$ python -q
>>> import numpy as np
>>> np.set_printoptions(precision=3, suppress=True, linewidth=160)
>>> rd = lambda a: np.round(a, 3) + 0
>>> data = np.loadtxt("out8.csv", delimiter=",")
>>> data
array([[0., 0., 0., 0., 0., 1., 1., 2., 3.],
       [0., 0., 0., 0., 0., 1., 3., 3., 0.],
       [0., 0., 0., 0., 0., 3., 2., 2., 3.],
       [0., 0., 0., 0., 0., 0., 1., 2., 3.],
       [0., 0., 0., 0., 0., 1., 1., 3., 0.],
       [1., 1., 3., 0., 1., 0., 0., 0., 0.],
       [1., 3., 2., 1., 1., 0., 0., 0., 0.],
       [2., 3., 2., 2., 3., 0., 0., 0., 0.],
       [3., 0., 3., 3., 0., 0., 0., 0., 0.]])
>>> [round(float(x), 3) for x in np.linalg.svd(data, compute_uv=False)[:3]]
[8.198, 8.198, 3.515]
>>> rd(np.linalg.norm(data, 2) / np.linalg.norm(data))
np.float64(0.629)
>>> x0 = np.array([-2, 3, 1, 1, 3, 2, 3, -3, -3])
>>> h1 = np.maximum(data @ x0, 0)
>>> np.maximum(data @ x0, 0) - np.maximum(-data @ x0, 0)
array([-10.,   2.,  -3., -12.,  -4.,   7.,  13.,  18.,   0.])
>>> h1
array([ 0.,  2.,  0.,  0.,  0.,  7., 13., 18.,  0.])
>>> vals, vecs = np.linalg.eigh(data)
>>> rd(vecs.T @ vecs)
array([[1., 0., 0., 0., 0., 0., 0., 0., 0.],
       [0., 1., 0., 0., 0., 0., 0., 0., 0.],
       [0., 0., 1., 0., 0., 0., 0., 0., 0.],
       [0., 0., 0., 1., 0., 0., 0., 0., 0.],
       [0., 0., 0., 0., 1., 0., 0., 0., 0.],
       [0., 0., 0., 0., 0., 1., 0., 0., 0.],
       [0., 0., 0., 0., 0., 0., 1., 0., 0.],
       [0., 0., 0., 0., 0., 0., 0., 1., 0.],
       [0., 0., 0., 0., 0., 0., 0., 0., 1.]])
>>> W = np.array([[-6, -3],
...     [-2, 3],
...     [-8, 2],
...     [7, -2],
...     [0, 0],
...     [3, -1],
...     [-5, 9],
...     [0, -2],
...     [-4, -2]])
>>> beta = np.array([1, 3])
>>> hid = np.maximum(data @ W + beta, 0)
>>> (hid > 0).astype(int)
array([[0, 1],
       [0, 1],
       [0, 1],
       [0, 1],
       [0, 1],
       [0, 1],
       [0, 1],
       [0, 1],
       [0, 0]])
>>> cent = np.array([[-1, 2, 2], [-1, 2, 0]])
>>> hid @ cent
array([[ -1.,   2.,   0.],
       [-23.,  46.,   0.],
       [ -8.,  16.,   0.],
       [ -2.,   4.,   0.],
       [ -5.,  10.,   0.],
       [ -9.,  18.,   0.],
       [-11.,  22.,   0.],
       [ -6.,  12.,   0.],
       [  0.,   0.,   0.]])
>>> (hid @ cent).round(6).argmax(axis=1)
array([1, 1, 1, 1, 1, 1, 1, 1, 0])
>>> W @ cent
array([[  9, -18, -12],
       [ -1,   2,  -4],
       [  6, -12, -16],
       [ -5,  10,  14],
       [  0,   0,   0],
       [ -2,   4,   6],
       [ -4,   8, -10],
       [  2,  -4,   0],
       [  6, -12,  -8]])
>>> Uu, sv, Vh = np.linalg.svd(data)
>>> np.argmax(sv[:-1] / (sv[1:] + 1e-6)) + 1
np.int64(8)
>>> other = Uu[:, :8] @ np.diag(sv[:8]) @ Vh[:8]
>>> np.linalg.matrix_rank(other)
np.int64(8)
>>> rd(np.abs(data - other).max())
np.float64(0.0)
>>> rd(np.linalg.norm(data - other) / np.linalg.norm(data))
np.float64(0.0)
>>> m1 = np.loadtxt("a.csv", delimiter=",")
>>> m1
array([[0.036, 0.012, 0.06 , 0.06 , 0.06 , 0.084, 0.084, 0.036, 0.084, 0.036],
       [0.012, 0.004, 0.02 , 0.02 , 0.02 , 0.028, 0.028, 0.012, 0.028, 0.012],
       [0.06 , 0.02 , 0.1  , 0.1  , 0.1  , 0.14 , 0.14 , 0.06 , 0.14 , 0.06 ],
       [0.06 , 0.02 , 0.1  , 0.1  , 0.1  , 0.14 , 0.14 , 0.06 , 0.14 , 0.06 ],
       [0.06 , 0.02 , 0.1  , 0.1  , 0.1  , 0.14 , 0.14 , 0.06 , 0.14 , 0.06 ],
       [0.084, 0.028, 0.14 , 0.14 , 0.14 , 0.196, 0.196, 0.084, 0.196, 0.084],
       [0.084, 0.028, 0.14 , 0.14 , 0.14 , 0.196, 0.196, 0.084, 0.196, 0.084],
       [0.036, 0.012, 0.06 , 0.06 , 0.06 , 0.084, 0.084, 0.036, 0.084, 0.036],
       [0.084, 0.028, 0.14 , 0.14 , 0.14 , 0.196, 0.196, 0.084, 0.196, 0.084],
       [0.036, 0.012, 0.06 , 0.06 , 0.06 , 0.084, 0.084, 0.036, 0.084, 0.036]])
>>> Uu, sv, Vh = np.linalg.svd(m1)
>>> np.argmax(sv[:-1] / (sv[1:] + 1e-6)) + 1
np.int64(1)
>>> rd(sv)
array([1., 0., 0., 0., 0., 0., 0., 0., 0., 0.])
>>> other = Uu[:, :1] @ np.diag(sv[:1]) @ Vh[:1]
>>> rd(np.abs(m1 - other).max())
np.float64(0.0)
>>> vals, vecs = np.linalg.eigh(data)
>>> x0 = np.array([0, 3, 3, -3, -1, -2, -2, -2, 2])
>>> np.abs(data).sum(axis=1).max(), rd(np.abs(vals).max())
(np.float64(12.0), np.float64(8.198))
>>> rd(np.linalg.eigvalsh(data[1:, 1:]))
array([-7.383, -3.217, -1.944, -1.17 ,  1.17 ,  1.944,  3.217,  7.383])
>>> x0 @ data @ x0
np.float64(-112.0)
>>> W0 = np.load("dump.npy")
>>> W0
array([[ 2,  0,  2, -1,  0, -1],
       [ 0,  0,  4,  0,  0, -2],
       [ 2,  2,  2, -1, -1, -1],
       [-1,  0, -1,  1,  0,  1],
       [ 0,  0, -2,  0,  0,  2],
       [-1, -1, -1,  1,  1,  1]])
>>> vals, vecs = np.linalg.eigh(m1)
>>> x0 = np.array([0, 1, 1, 1, 0, 2, 0, 0, 2, 0])
>>> rd(x0 @ m1 @ x0)
np.float64(6.084)
>>> (np.sign(vecs[:, -1].round(6)) == np.sign(vecs[0, -1].round(6))).astype(int)
array([1, 1, 1, 1, 1, 1, 1, 1, 1, 1])
>>> rd(np.linalg.eigvalsh(m1[1:, 1:]))
array([0.   , 0.   , 0.   , 0.   , 0.   , 0.   , 0.   , 0.   , 0.964])
>>> rd(x0 @ m1 @ x0 / (x0 @ x0)), rd(vals[0]), vals[-1]
(np.float64(0.553), np.float64(0.0), np.float64(1.0))
>>> rd(vecs * np.maximum(vals, 0) @ vecs.T)
array([[0.036, 0.012, 0.06 , 0.06 , 0.06 , 0.084, 0.084, 0.036, 0.084, 0.036],
       [0.012, 0.004, 0.02 , 0.02 , 0.02 , 0.028, 0.028, 0.012, 0.028, 0.012],
       [0.06 , 0.02 , 0.1  , 0.1  , 0.1  , 0.14 , 0.14 , 0.06 , 0.14 , 0.06 ],
       [0.06 , 0.02 , 0.1  , 0.1  , 0.1  , 0.14 , 0.14 , 0.06 , 0.14 , 0.06 ],
       [0.06 , 0.02 , 0.1  , 0.1  , 0.1  , 0.14 , 0.14 , 0.06 , 0.14 , 0.06 ],
       [0.084, 0.028, 0.14 , 0.14 , 0.14 , 0.196, 0.196, 0.084, 0.196, 0.084],
       [0.084, 0.028, 0.14 , 0.14 , 0.14 , 0.196, 0.196, 0.084, 0.196, 0.084],
       [0.036, 0.012, 0.06 , 0.06 , 0.06 , 0.084, 0.084, 0.036, 0.084, 0.036],
       [0.084, 0.028, 0.14 , 0.14 , 0.14 , 0.196, 0.196, 0.084, 0.196, 0.084],
       [0.036, 0.012, 0.06 , 0.06 , 0.06 , 0.084, 0.084, 0.036, 0.084, 0.036]])
>>> rng = np.random.default_rng(395930)
>>> labels = rng.permutation(6)
>>> labels
array([3, 2, 5, 1, 0, 4])
>>> other = W0[labels][:, labels]
>>> np.trace(other)
np.int64(6)
>>> rd(np.linalg.det(other)), rd(np.linalg.det(W0[labels]))
(np.float64(4.0), np.float64(-4.0))
>>> other
array([[ 1, -1,  1,  0, -1,  0],
       [-1,  2, -1,  2,  2, -1],
       [ 1, -1,  1, -1, -1,  1],
       [ 0,  4, -2,  0,  0,  0],
       [-1,  2, -1,  0,  2,  0],
       [ 0, -2,  2,  0,  0,  0]])
>>> np.allclose(other, W0)
False
>>> other.ravel(order="F")
array([ 1, -1,  1,  0, -1,  0, -1,  2, -1,  4,  2, -2,  1, -1,  1, -2, -1,  2,  0,  2, -1,  0,  0,  0, -1,  2, -1,  0,  2,  0,  0, -1,  1,  0,  0,  0])
>>> other.reshape(-1, 2)
array([[ 1, -1],
       [ 1,  0],
       [-1,  0],
       [-1,  2],
       [-1,  2],
       [ 2, -1],
       [ 1, -1],
       [ 1, -1],
       [-1,  1],
       [ 0,  4],
       [-2,  0],
       [ 0,  0],
       [-1,  2],
       [-1,  0],
       [ 2,  0],
       [ 0, -2],
       [ 2,  0],
       [ 0,  0]])
>>> blk = other.reshape(6, 2, -1)
>>> blk.transpose(1, 0, 2)
array([[[ 1, -1,  1],
        [-1,  2, -1],
        [ 1, -1,  1],
        [ 0,  4, -2],
        [-1,  2, -1],
        [ 0, -2,  2]],

       [[ 0, -1,  0],
        [ 2,  2, -1],
        [-1, -1,  1],
        [ 0,  0,  0],
        [ 0,  2,  0],
        [ 0,  0,  0]]])
>>> blk.shape
(6, 2, 3)
>>> blk.sum(axis=1)
array([[ 1, -2,  1],
       [ 1,  4, -2],
       [ 0, -2,  2],
       [ 0,  4, -2],
       [-1,  4, -1],
       [ 0, -2,  2]])
>>> np.einsum("ihd,jhd->hij", blk, blk).shape
(2, 6, 6)
